% python3 -q
>>> import numpy as np
>>> np.set_printoptions(suppress=True, linewidth=200)
>>> u = np.array([0, 2, 1, 4])
>>> rng = np.random.default_rng(938)
>>> feats = np.outer(rng.normal(size=19), u) + 0.1 * rng.normal(size=(19, 4))
>>> feats.round(3)
array([[-0.092,  1.201,  0.751,  2.823],
       [-0.097,  0.722,  0.389,  1.396],
       [ 0.082, -0.079, -0.14 , -0.435],
       [-0.098, -1.898, -0.86 , -3.82 ],
       [ 0.018, -1.234, -0.6  , -2.319],
       [-0.088,  2.858,  1.369,  5.376],
       [-0.14 , -0.641, -0.282, -1.349],
       [-0.253, -2.896, -1.378, -5.747],
       [ 0.077, -4.671, -2.328, -9.549],
       [ 0.182,  0.095,  0.125,  0.03 ],
       [ 0.056, -2.951, -1.498, -6.224],
       [-0.006,  1.095,  0.584,  2.27 ],
       [ 0.007,  0.698,  0.31 ,  1.634],
       [ 0.002, -2.081, -0.843, -4.233],
       [-0.017, -3.098, -1.421, -6.075],
       [ 0.062, -2.568, -1.309, -5.086],
       [ 0.051, -2.005, -0.985, -3.997],
       [-0.02 ,  0.204,  0.072,  0.619],
       [ 0.01 ,  0.185,  0.038,  0.171]])
>>> hat = feats @ np.linalg.solve(feats.T @ feats, feats.T)
>>> round(np.trace(hat), 3)
np.float64(4.0)
>>> vec = np.array([1, -2, 1, -2])
>>> np.round(feats @ np.eye(4)[2], 3)
array([ 0.751,  0.389, -0.14 , -0.86 , -0.6  ,  1.369, -0.282, -1.378, -2.328,  0.125, -1.498,  0.584,  0.31 , -0.843, -1.421, -1.309, -0.985,  0.072,  0.038])
